$ python -q
>>> import numpy as np
>>> import numpy.linalg as la
>>> np.set_printoptions(suppress=True, linewidth=160)
>>> X = np.array([[-3, -1], [-1, -3]])
>>> # symmetric
>>> w, evecs = la.eig(X)
>>> print(np.round(np.sort(la.eigvals(la.inv(X))), 2))
[-0.5  -0.25]
>>> print(np.round(np.sort(la.eigvals(X.T)), 2))
[-4. -2.]
>>> print(w)
[-2. -4.]
>>> print(np.prod(w))
8.0
>>> print(X @ evecs[:, 0] - w[0] * evecs[:, 0])
[0. 0.]
>>> Uu, s, Vh = la.svd(X, full_matrices=False)
>>> print((s > 1e-8).sum())
2
>>> print(np.allclose(Uu * s @ Vh, X))
True
>>> print(np.round(Vh @ Vh.T, 2) + 0)
[[1. 0.]
 [0. 1.]]
>>> print(round(float(np.sqrt((s ** 2).sum())), 2), np.round(la.norm(X), 2))
4.47 4.47
>>> print(np.round(Uu.T @ X @ Vh.T, 2) + 0)
[[4. 0.]
 [0. 2.]]
>>> print(np.trace(X))
-6
>>> print(np.allclose(X @ X.T, X.T @ X))
True
>>> print(np.round(np.sort(np.abs(la.eigvals(X))), 2))
[2. 4.]
>>> x0 = np.array([0, -1])
>>> rhs = X @ x0
>>> coef, lr = np.zeros(2), 1 / la.norm(X, 2) ** 2
>>> for i in range(60):
...     coef -= lr * X.T @ (X @ coef - rhs)
...     if i % 10 == 0: print(i, round(la.norm(X @ coef - rhs), 2))
... 
0 1.06
10 0.06
20 0.0
30 0.0
40 0.0
50 0.0
>>> print(coef.round(2) + 0)
[ 0. -1.]
>>> print(np.round(la.eigvalsh(X).min(), 2))
-4.0
>>> print(np.all(la.eigvalsh(X) > 0))
False
>>> A = np.array([[2, 0, 0], [0, 1, 0], [0, 0, 3]])
>>> B = np.array([[3, 3, 0], [5, 2, -3], [2, 2, 2]])
>>> print(la.matrix_rank(np.vstack([A, B.T])))
3
>>> print(la.matrix_rank(A @ B))
3
>>> print(np.einsum("ij,ij->i", A, A))
[4 1 9]
>>> print(A @ B)
[[ 6  6  0]
 [ 5  2 -3]
 [ 6  6  6]]
>>> print(np.einsum("ik,kj->ji", A, B))
[[ 6  5  6]
 [ 6  2  6]
 [ 0 -3  6]]
>>> print(np.vstack([A, B.T]).shape)
(6, 3)
>>> print(B.T @ A.T)
[[ 6  5  6]
 [ 6  2  6]
 [ 0 -3  6]]
>>> W0 = np.load("layer0.npy")
>>> print(W0)
[[-0.3 -1.8 -0.3]
 [ 0.8  0.  -1.2]
 [-0.5  0.5 -0.2]
 [-0.7 -2.7  0.3]
 [-0.7  0.2  1.1]
 [ 0.2 -2.   1.3]
 [ 1.4 -0.5 -0.1]
 [-1.4  0.2 -0.1]
 [-1.6  1.3  1.7]
 [ 0.5  0.  -1. ]
 [ 1.4 -0.8  0.4]
 [-1.1 -0.1  1.4]
 [ 0.4 -0.1 -0.1]
 [-0.2  0.5  0.8]
 [ 0.3  0.2  0.8]
 [-0.6 -0.4 -0.3]
 [-0.1 -1.7 -1.2]
 [-0.9  2.  -0.3]
 [ 4.8  2.1 -3. ]
 [ 0.4 -0.4 -1.6]
 [ 0.7 -0.3  0.1]]
>>> dist = la.norm(W0[:, None] - W0[None], axis=-1)
>>> print(dist.shape)
(21, 21)
>>> print((dist + 1e9 * np.eye(21)).round(6).argmin(axis=1))
[16  9 15  0 11  3 10  2 11  1  6  4 20 14 13  2  0  2  1  1 12]
>>> print(dist.mean(axis=1).argmax())
18
>>> W2 = W0[[12, 17]].astype(float)
>>> for _ in range(7):
...     lab = la.norm(W0[:, None] - W2, axis=-1).argmin(axis=1)
...     W2 = np.array([W0[lab == j].mean(axis=0) for j in range(2)])
... 
>>> print(lab)
[0 0 1 0 1 0 0 1 1 0 0 1 0 1 1 0 0 1 0 0 0]
>>> print(np.bincount(lab))
[13  8]
>>> print(W2.round(2))
[[ 0.68 -0.66 -0.52]
 [-0.76  0.6   0.65]]
>>> B = np.array([[2, 1, 1, 1], [1, 0, 2, 2], [1, 2, 1, 0], [1, 1, 2, 0]])
>>> J = np.tril(B)
>>> print(J)
[[2 0 0 0]
 [1 0 0 0]
 [1 2 1 0]
 [1 1 2 0]]
>>> x0 = np.array([-4, -5, -5])
>>> rhs = W0 @ x0
>>> print(np.round(la.pinv(W0) @ W0, 2) + 0)
[[1. 0. 0.]
 [0. 1. 0.]
 [0. 0. 1.]]
>>> print(np.round(la.solve(W0.T @ W0, W0.T @ rhs), 2))
[-4. -5. -5.]
>>> rng = np.random.default_rng(4748)
>>> rhs = rhs + 0.1 * rng.normal(size=21)
>>> print(rhs.round(2))
[ 11.74   2.62   0.4   14.68  -3.72   2.67  -2.64   5.2   -8.57   2.88  -3.58  -2.2   -0.5   -5.51  -6.34   5.92  14.84  -5.06 -14.69   8.26  -1.66]
>>> coef, *_ = la.lstsq(W0, rhs)
>>> print(coef.round(2))
[-3.98 -4.99 -4.96]
>>> print(np.round(W0.T @ (rhs - W0 @ coef), 2) + 0)
[0. 0. 0.]
>>> print([round(float(la.norm(la.solve(W0.T @ W0 + lam * np.eye(3), W0.T @ rhs))), 2) for lam in (0, 1, 10, 100)])
[8.09, 7.53, 4.89, 1.29]
>>> B = np.array([[3, 0], [-3, 2], [2, 1], [-3, -1]])
>>> print(la.matrix_rank(J @ B))
2
>>> print(J @ B)
[[ 6  0]
 [ 3  0]
 [-1  5]
 [ 4  4]]
>>> print(np.einsum("ij,ij->i", J, J))
[4 1 6 6]
>>> print(np.einsum("ij->j", J))
[5 3 3 0]
>>> print(np.vstack([J, B.T]).shape)
(6, 4)
>>> print([int(la.matrix_rank(la.matrix_power(J, p))) for p in range(1, 5)])
[3, 2, 2, 2]
>>> print(la.matrix_power(J - np.diag(np.diag(J)), 4))
[[0 0 0 0]
 [0 0 0 0]
 [0 0 0 0]
 [0 0 0 0]]
>>> print(np.round(la.det(2 * J), 2), np.round(la.det(J), 2))
0.0 0.0
>>> print(np.einsum("ij,ji->", J, J))
5
>>> print(np.kron(np.eye(2, dtype=int), J))
[[2 0 0 0 0 0 0 0]
 [1 0 0 0 0 0 0 0]
 [1 2 1 0 0 0 0 0]
 [1 1 2 0 0 0 0 0]
 [0 0 0 0 2 0 0 0]
 [0 0 0 0 1 0 0 0]
 [0 0 0 0 1 2 1 0]
 [0 0 0 0 1 1 2 0]]
>>> print(np.einsum("ii->", J))
3
>>> print(np.round(la.det(J[::-1]), 2))
0.0
>>> r0 = np.array([-1, 2, -3])
>>> print(np.cross(J[3, :3], J[2, :3]))
[-3  1  1]
>>> arr = np.loadtxt("out11.csv", delimiter=",")
>>> print(arr)
[[ 11.78   5.84  -5.34]
 [ 11.15   5.51  -4.97]
 [  4.43   2.3   -1.17]
 [  4.01   2.12  -0.97]
 [  2.91   1.65  -0.46]
 [  2.76   1.58  -0.4 ]
 [  2.42   1.44  -0.27]
 [  1.41   0.97   0.03]
 [  0.97   0.73   0.1 ]
 [  0.96   0.73   0.1 ]
 [  0.84   0.65   0.11]
 [  0.66   0.54   0.11]
 [ -0.05  -0.06  -0.02]
 [ -0.95  -1.27  -0.51]
 [ -1.33  -1.94  -0.76]
 [ -2.32  -3.81  -1.35]
 [ -2.57  -4.29  -1.47]
 [ -3.35  -5.78  -1.79]
 [ -4.62  -8.15  -2.16]
 [ -5.17  -9.14  -2.27]
 [ -7.73 -13.6   -2.58]
 [ -8.3  -14.58  -2.6 ]
 [ -9.9  -17.24  -2.63]
 [-12.81 -21.95  -2.52]
 [-13.74 -23.41  -2.45]
 [-14.5  -24.6   -2.39]
 [-15.03 -25.43  -2.34]]
>>> print(np.abs(J).max())
2
>>> print(J.sum(axis=1))
[2 1 4 4]
>>> print(J.mean(axis=0))
[1.25 0.75 0.75 0.  ]
>>> print(np.round(la.svd(J, compute_uv=False), 2))
[3.52 1.91 1.   0.  ]
>>> print(J.shape)
(4, 4)
>>> hat = arr @ la.solve(arr.T @ arr, arr.T)
>>> print(np.round(la.eigvalsh(hat), 2) + 0)
[0. 0. 0. 0. 0. 0. 0. 0. 0. 0. 0. 0. 0. 0. 0. 0. 0. 0. 0. 0. 0. 0. 0. 0. 1. 1. 1.]
>>> print(la.matrix_rank(np.eye(27) - hat))
24
>>> print(np.round(hat @ arr[:, 0], 2))
[ 11.78  11.15   4.43   4.01   2.91   2.76   2.42   1.41   0.97   0.96   0.84   0.66  -0.05  -0.95  -1.33  -2.32  -2.57  -3.35  -4.62  -5.17  -7.73  -8.3
  -9.9  -12.81 -13.74 -14.5  -15.03]
>>> O, r_ = la.qr(arr)
>>> print(np.round(O @ r_, 2))
[[ 11.78   5.84  -5.34]
 [ 11.15   5.51  -4.97]
 [  4.43   2.3   -1.17]
 [  4.01   2.12  -0.97]
 [  2.91   1.65  -0.46]
 [  2.76   1.58  -0.4 ]
 [  2.42   1.44  -0.27]
 [  1.41   0.97   0.03]
 [  0.97   0.73   0.1 ]
 [  0.96   0.73   0.1 ]
 [  0.84   0.65   0.11]
 [  0.66   0.54   0.11]
 [ -0.05  -0.06  -0.02]
 [ -0.95  -1.27  -0.51]
 [ -1.33  -1.94  -0.76]
 [ -2.32  -3.81  -1.35]
 [ -2.57  -4.29  -1.47]
 [ -3.35  -5.78  -1.79]
 [ -4.62  -8.15  -2.16]
 [ -5.17  -9.14  -2.27]
 [ -7.73 -13.6   -2.58]
 [ -8.3  -14.58  -2.6 ]
 [ -9.9  -17.24  -2.63]
 [-12.81 -21.95  -2.52]
 [-13.74 -23.41  -2.45]
 [-14.5  -24.6   -2.39]
 [-15.03 -25.43  -2.34]]
>>> print(O.shape, r_.shape)
(27, 3) (3, 3)
>>> print(np.trace(O @ O.T))
3.0
>>> print(np.round(np.abs(np.diag(r_)), 2))
[37.62 19.13  3.29]
>>> print(np.allclose(r_.T @ r_, arr.T @ arr))
True
>>> print(np.round(O.T @ O, 2) + 0)
[[1. 0. 0.]
 [0. 1. 0.]
 [0. 0. 1.]]
>>> print(round(abs(r_[0, 0]), 2), np.round(la.norm(arr[:, 0]), 2))
37.62 37.62
>>> r0 = np.array([3, 1, 0])
>>> print(np.round(np.convolve(arr[18], r0), 2))
[-13.86 -29.07 -14.63  -2.16   0.  ]
>>> print(np.round(np.correlate(arr[18], arr[14], "full"), 2))
[ 3.51 15.16 23.6  15.03  2.87]
>>> s = 3 * 0.9 ** np.arange(3)
>>> data = rng.normal(size=(27, 3)) * rng.permutation(s)
>>> print(data.round(2))
[[ 2.29 -0.39 -1.77]
 [-0.77 -4.29 -2.39]
 [ 1.59 -1.69  1.46]
 [-0.31 -1.74  1.94]
 [-1.17 -1.19  2.74]
 [ 0.24  3.57  0.04]
 [-0.41  2.49 -3.33]
 [-0.74 -1.7  -1.9 ]
 [-1.76 -0.1  -4.11]
 [ 1.41  5.52 -3.05]
 [-0.83 -3.48  2.01]
 [-2.03  3.23  1.18]
 [ 2.76 -2.28 -2.62]
 [-2.59 -3.45 -0.48]
 [ 0.59 -1.69 -1.63]
 [-5.    2.52 -0.38]
 [-0.21 -3.33  2.34]
 [ 2.44 -1.23  2.56]
 [ 2.69  0.11 -1.49]
 [ 0.28  4.46  0.22]
 [ 2.41 -3.32 -1.36]
 [ 1.2   4.35 -0.68]
 [-0.65 -4.72 -0.61]
 [ 4.7   3.84  0.58]
 [-1.61 -1.91 -0.45]
 [ 1.6   5.63  3.57]
 [-2.    2.13 -1.69]]
>>> gram = np.cov(data, rowvar=False)
>>> print(np.round(np.polyfit(data[:, 2], data[:, 1], 1), 2))
[0.01 0.05]
>>> print(np.argwhere(np.triu(np.abs(np.corrcoef(data.T)) > 0.8, 1)))
[]
>>> print(round(float(np.corrcoef(data[:, 2], data[:, 1])[0, 1]), 2))
0.01
>>> hat = data @ la.solve(data.T @ data, data.T)
>>> print(np.allclose(hat @ hat, hat))
True
>>> print(la.matrix_rank(np.eye(27) - hat))
24
>>> print(np.round(np.diag(hat), 2))
[0.08 0.12 0.06 0.05 0.08 0.05 0.13 0.05 0.17 0.21 0.09 0.1  0.16 0.09 0.04 0.27 0.09 0.12 0.09 0.08 0.12 0.08 0.09 0.23 0.03 0.24 0.08]
>>> Xs = data - data.mean(axis=0)
>>> Uu, s, Vh = la.svd(Xs, full_matrices=False)
>>> print(np.searchsorted(np.cumsum(s ** 2) / (s ** 2).sum(), 0.9) + 1)
3
>>> print(np.abs(Vh[0]).argmax())
1
>>> print(np.round(Vh[0] * np.sign(Vh[0, np.abs(Vh[0]).argmax()]), 2))
[0.13 0.99 0.01]
>>> print(np.abs(Uu[:, 0]).argmax())
25
>>> r0 = np.array([3, 3, 0])
>>> print(np.round(np.correlate(data[12], data[4], "full"), 2))
[ 7.54 -9.53 -7.67  5.78  3.05]
>>> print(np.round(np.cross(data[12, :3], data[4, :3]), 2))
[-9.37 -4.49 -5.94]
>>> print(np.round(np.polyval(r0, data[12]), 2))
[31.04  8.8  12.75]
>>> K = np.array([[-8, 7, -4], [8, 0, -2]])
>>> B = np.array([[1, 2], [0, 2], [1, 0]])
>>> print(np.einsum("ik,kj->ij", K, B))
[[-12  -2]
 [  6  16]]
>>> print(la.matrix_rank(np.vstack([K, B.T])))
3
>>> print(np.einsum("ij->j", K))
[ 0  7 -6]
>>> print(np.einsum("ij,ij->i", K, K))
[129  68]
>>> B = K / la.norm(K, axis=1, keepdims=True)
>>> gram = B @ B.T
>>> print(gram.round(2))
[[ 1.  -0.6]
 [-0.6  1. ]]
>>> print((np.abs(gram) > 0.9).astype(int))
[[1 0]
 [0 1]]
>>> print((gram - 2 * np.eye(2)).round(6).argmax(axis=1))
[1 0]
>>> print(np.argwhere(np.triu(np.abs(gram) > 0.95, 1)))
[]
>>> print(np.round(la.norm(B, axis=1), 2))
[1. 1.]
>>> gram = K.T @ K
>>> print(la.matrix_rank(gram))
2
>>> print(np.round(la.svd(K, compute_uv=False) ** 2, 2))
[162.27  34.73]
>>> print(np.diag(gram))
[128  49  20]
>>> print(gram)
[[128 -56  16]
 [-56  49 -28]
 [ 16 -28  20]]
>>> print(np.round(la.eigvalsh(gram)[::-1], 2) + 0)
[162.27  34.73   0.  ]
>>> print(np.allclose(gram, gram.T))
True
>>> F = np.loadtxt("run17.csv", delimiter=",")
>>> print(F.round(2))
[[ 0.71  0.   -0.71]
 [ 0.    1.    0.  ]
 [ 0.71  0.    0.71]]
>>> hat = np.triu(np.array([[2, -1, 3], [3, 0, -2], [2, 0, -2]]), 1) + np.eye(3)
>>> B = hat @ F @ la.inv(hat)
>>> print(np.round(np.poly(B), 2))
[ 1.   -2.41  2.41 -1.  ]
>>> print(B.round(2) + 0)
[[ 2.83  1.83 -3.41]
 [-1.41 -0.41  2.  ]
 [ 0.71  0.71  0.  ]]
>>> print(round(la.det(B), 2))
1.0
>>> print(la.matrix_rank(B))
3
>>> theta = np.radians(36)
>>> r_ = np.eye(3)
>>> r_[1, 1] = r_[2, 2] = np.cos(theta)
>>> r_[1, 2], r_[2, 1] = -np.sin(theta), np.sin(theta)
>>> print(r_.round(2))
[[ 1.    0.    0.  ]
 [ 0.    0.81 -0.59]
 [ 0.    0.59  0.81]]
>>> B = F @ r_.T
>>> print(np.allclose(la.norm(F, axis=1), la.norm(B, axis=1)))
True
>>> print(B.round(2))
[[ 0.71  0.42 -0.57]
 [ 0.    0.81  0.59]
 [ 0.71 -0.42  0.57]]
>>> print(np.round(np.abs(B - F).max(axis=0), 2))
[0.   0.42 0.59]
